$ python3 -q
>>> import numpy as np
>>> np.set_printoptions(precision=2, suppress=True, linewidth=160, legacy="1.25")
>>> tidy = lambda a: np.round(a, 2) + 0
>>> rng = np.random.default_rng(215)
>>> K = rng.normal(size=(17, 3))
>>> K = 20 * K / np.linalg.norm(K, axis=1, keepdims=True)
>>> tidy(K)
array([[ 12.83, -13.5 ,  -7.29],
       [  3.33,  -9.64, -17.2 ],
       [ -0.23, -18.57,  -7.44],
       [ 17.18, -10.22,  -0.67],
       [ 12.52,  10.46,  11.56],
       [  1.79,  19.76,   2.54],
       [-15.78,   0.59, -12.27],
       [-16.76,  10.31,  -3.58],
       [-15.25,   6.76, -11.04],
       [ 11.41,  13.48,  -9.38],
       [ -9.18,  11.23,  13.77],
       [ 18.38,   6.7 ,   4.15],
       [  4.13, -19.43,   2.31],
       [ -8.54,  -4.84, -17.43],
       [ 17.63,  -3.99,  -8.56],
       [  3.1 , -17.03,  10.02],
       [ -7.39, -12.99,  13.29]])
>>> Uu, sigma, Vh = np.linalg.svd(K, full_matrices=False)
>>> (sigma > 1e-8).sum()
3
>>> tidy(np.abs(Vh[0]))
array([0.59, 0.8 , 0.08])
>>> tidy(sigma)
array([53.98, 47.85, 39.97])
>>> tidy(np.cumsum(sigma ** 2) / np.sum(sigma ** 2))
array([0.43, 0.77, 1.  ])
>>> arr = np.array([[0.6, 0.4, 1.4], [-0.1, 0.7, 0.0], [1.2, -0.8, -1.4]])
>>> arr
array([[ 0.6,  0.4,  1.4],
       [-0.1,  0.7,  0. ],
       [ 1.2, -0.8, -1.4]])
>>> Q, r_ = np.linalg.qr(arr)
>>> tidy(Q)
array([[-0.45, -0.68, -0.58],
       [ 0.07, -0.68,  0.73],
       [-0.89,  0.28,  0.35]])
>>> tidy(Q @ r_)
array([[ 0.6,  0.4,  1.4],
       [-0.1,  0.7,  0. ],
       [ 1.2, -0.8, -1.4]])
>>> tidy(abs(r_[0, 0])), tidy(np.linalg.norm(arr[:, 0]))
(1.35, 1.35)
>>> tidy(np.linalg.eigvals(arr))
array([-2.02,  1.24,  0.68])
>>> vals, evecs = np.linalg.eig(arr)
>>> tidy(np.prod(vals))
-1.71
>>> tidy(np.sort(np.linalg.eigvals(arr @ arr)))
array([0.46, 1.54, 4.09])
>>> print(tidy(vals))
[-2.02  1.24  0.68]
>>> tidy(arr @ evecs[:, 0] - vals[0] * evecs[:, 0])
array([0., 0., 0.])
>>> B = np.array([[0, 1, 0], [0, 1, 1], [1, 0, 0]])
>>> tidy(B.T @ arr.T)
array([[ 1.4,  0. , -1.4],
       [ 1. ,  0.6,  0.4],
       [ 0.4,  0.7, -0.8]])
>>> tidy(np.einsum("ij,ij->i", arr, arr))
array([2.48, 0.5 , 4.04])
>>> np.vstack([arr, B.T]).shape
(6, 3)
>>> A = np.loadtxt("a.csv", delimiter=",")
>>> print(A)
[[ -1.  -2.   0.]
 [ -1.  -4.   2.]
 [ -3.  -7.   0.]
 [ -6.  -8.   2.]
 [ -6.  -9.   3.]
 [ -7.  -7.   5.]
 [ -7.  -8.   3.]
 [ -8. -10.   4.]
 [-10. -13.   5.]
 [-10. -14.   6.]
 [ -8. -11.   3.]
 [ -5. -14.   1.]
 [ -5. -12.  -2.]
 [ -6. -11.   1.]
 [ -9. -12.   2.]
 [ -6.  -9.   4.]
 [ -4.  -7.   7.]
 [ -4.  -5.   8.]
 [ -1.  -2.   6.]
 [  2.   1.   5.]
 [  2.   0.   2.]
 [ -1.  -2.  -1.]]
>>> Xc = A - A.mean(axis=0)
>>> Uu, sigma, Vh = np.linalg.svd(Xc, full_matrices=False)
>>> tidy(sigma ** 2 / (sigma ** 2).sum())
array([0.79, 0.18, 0.03])
>>> tidy(Vh[0] * np.sign(Vh[0, np.abs(Vh[0]).argmax()]))
array([ 0.61,  0.8 , -0.03])
>>> Z = A[[6, 19]].astype(float)
>>> for _ in range(3):
...     idx = np.linalg.norm(A[:, None] - Z, axis=-1).argmin(axis=1)
...     Z = np.array([A[idx == j].mean(axis=0) for j in range(2)])
... 
>>> print(idx)
[1 1 0 0 0 0 0 0 0 0 0 0 0 0 0 0 0 0 1 1 1 1]
>>> tidy(Z[1] - Z[0])
array([ 6.5 ,  8.31, -0.92])
>>> np.abs(Z[1] - Z[0]).argmax()
1
>>> t3 = np.stack([K, 2 * K, K[::-1]])
>>> (t3 @ K.T).shape
(3, 17, 17)
>>> tidy(np.linalg.norm(t3, axis=(1, 2)))
array([ 82.46, 164.92,  82.46])
>>> t3.shape
(3, 17, 3)
>>> np.linalg.norm(A, axis=1).argmax()
9
>>> tidy(np.linalg.norm(A, 2))
50.58
>>> tidy(np.linalg.norm(A, 1)), tidy(np.linalg.norm(A, np.inf))
(168.0, 30.0)
>>> print(A[20] @ A[14])
-14.0
>>> idx = A[:, 2] > np.median(A[:, 2])
>>> f = A[idx].mean(axis=0) - A[~idx].mean(axis=0)
>>> tidy(f)
array([-1.03,  0.36,  4.32])
>>> ((A - A.mean(axis=0)) @ f > 0).astype(int)
array([0, 0, 0, 0, 1, 1, 1, 1, 1, 1, 1, 0, 0, 0, 0, 1, 1, 1, 1, 1, 0, 0])
>>> np.argsort(-np.abs(f).round(6), kind="stable")
array([2, 0, 1])
>>> E = np.load("case0.npy")
>>> E
array([[ 9, -3, -6,  3],
       [-3,  1,  2, -1],
       [-6,  2,  4, -2],
       [ 3, -1, -2,  1]])
>>> Uu, sigma, Vh = np.linalg.svd(E)
>>> evecs = Vh[:(sigma > 1e-8).sum()]
>>> x = E[2] + 3 * E[3] + rng.integers(2) * np.eye(4)[0]
>>> print(x)
[ 4. -1. -2.  1.]
>>> np.linalg.matrix_rank(np.vstack([E, x]))
2
>>> print(tidy(np.diag(evecs.T @ evecs)))
[0.6  0.07 0.27 0.07]
>>> print(tidy(np.linalg.norm(x - evecs.T @ evecs @ x)))
0.63
>>> print(np.allclose(E, E.T))
True
>>> print((E - E.T) / 2)
[[0. 0. 0. 0.]
 [0. 0. 0. 0.]
 [0. 0. 0. 0.]
 [0. 0. 0. 0.]]
>>> tidy(np.linalg.det(E))
0.0
>>> np.trace(E)
15
>>> X = np.loadtxt("data.csv", delimiter=",")
>>> X
array([[ 1., -1.,  1., -1., -1.,  1., -1.,  1.],
       [ 1.,  1.,  1.,  1., -1., -1., -1., -1.],
       [ 1., -1., -1.,  1.,  1., -1., -1.,  1.]])
>>> x = np.array([1, 1, 2, 1, 1, 0, 2, 2])
>>> (X * x).sum(axis=1)
array([0., 0., 0.])
>>> np.linalg.norm(X @ x) <= np.linalg.norm(X, 2) * np.linalg.norm(x) + 1e-9
True
>>> X @ np.ones(8)
array([0., 0., 0.])
>>> print(np.sign((X @ x).round(6)))
[0. 0. 0.]
>>> X @ np.eye(8)[2]
array([ 1.,  1., -1.])
>>> F = np.diag(np.array([-1, 0, -2, 0]))
>>> F
array([[-1,  0,  0,  0],
       [ 0,  0,  0,  0],
       [ 0,  0, -2,  0],
       [ 0,  0,  0,  0]])
>>> np.argsort(-np.linalg.norm(F, axis=0).round(6), kind="stable")[:3]
array([2, 0, 1])
>>> np.linalg.cond(F) > 100
True
>>> data = np.loadtxt("test0.csv", delimiter=",")
>>> data
array([[-2., -3.,  2., -3.],
       [ 0.,  3.,  0.,  1.],
       [ 0.,  0., -3.,  0.],
       [ 0.,  0.,  0.,  2.]])
>>> print(tidy(np.linalg.det(data.T)))
36.0
>>> print(tidy(np.linalg.det(2 * data)), tidy(np.linalg.det(data)))
576.0 36.0
>>> np.kron(np.eye(2, dtype=int), data)
array([[-2., -3.,  2., -3., -0., -0.,  0., -0.],
       [ 0.,  3.,  0.,  1.,  0.,  0.,  0.,  0.],
       [ 0.,  0., -3.,  0.,  0.,  0., -0.,  0.],
       [ 0.,  0.,  0.,  2.,  0.,  0.,  0.,  0.],
       [-0., -0.,  0., -0., -2., -3.,  2., -3.],
       [ 0.,  0.,  0.,  0.,  0.,  3.,  0.,  1.],
       [ 0.,  0., -0.,  0.,  0.,  0., -3.,  0.],
       [ 0.,  0.,  0.,  0.,  0.,  0.,  0.,  2.]])
>>> f = np.array([-1, 2, 0, -1])
>>> B = data + np.outer(f, np.eye(4)[3])
>>> B
array([[-2., -3.,  2., -4.],
       [ 0.,  3.,  0.,  3.],
       [ 0.,  0., -3.,  0.],
       [ 0.,  0.,  0.,  1.]])
>>> np.linalg.matrix_rank(B - data)
1
>>> tidy(np.linalg.det(B) / np.linalg.det(data)), tidy(1 + np.linalg.solve(data, f)[3])
(0.5, 0.5)
>>> m1 = np.loadtxt("block5.csv", delimiter=",")
>>> m1
array([[ 0.01,  1.  ,  3.  ],
       [ 0.01,  1.  ,  3.03],
       [ 0.01,  1.  ,  2.96],
       [ 0.02,  1.  ,  2.97],
       [ 0.01,  1.  ,  3.02],
       [ 0.01,  0.97,  2.99],
       [-0.01,  1.  ,  3.02],
       [-0.02,  0.99,  3.02],
       [ 0.01,  0.99,  2.96],
       [ 0.03,  1.  ,  2.99],
       [ 0.  ,  1.01,  3.02],
       [ 0.01,  0.98,  3.01],
       [ 0.01,  1.01,  3.01],
       [ 3.02, -2.98, -2.01],
       [ 3.  , -3.02, -2.04],
       [ 3.  , -3.01, -2.  ],
       [ 3.  , -3.03, -1.99],
       [ 3.02, -3.01, -2.02],
       [ 3.  , -3.  , -2.01],
       [ 3.02, -3.  , -1.96],
       [ 2.99, -3.04, -2.  ],
       [ 3.02, -2.99, -1.98],
       [ 3.02, -3.  , -1.99],
       [ 3.02, -2.99, -1.99],
       [ 3.  , -2.97, -1.98],
       [ 3.03, -3.  , -1.99]])
>>> D = np.linalg.norm(m1[:, None] - m1[None], axis=-1)
>>> D[18].round(6).argsort(kind="stable")[:4]
array([18, 15, 17, 13])
>>> tidy(np.linalg.norm(m1 - m1.mean(axis=0), axis=1))
array([3.54, 3.56, 3.51, 3.51, 3.55, 3.51, 3.56, 3.56, 3.5 , 3.52, 3.56, 3.53, 3.55, 3.54, 3.57, 3.54, 3.54, 3.56, 3.54, 3.51, 3.55, 3.52, 3.53, 3.53, 3.5 ,
       3.54])
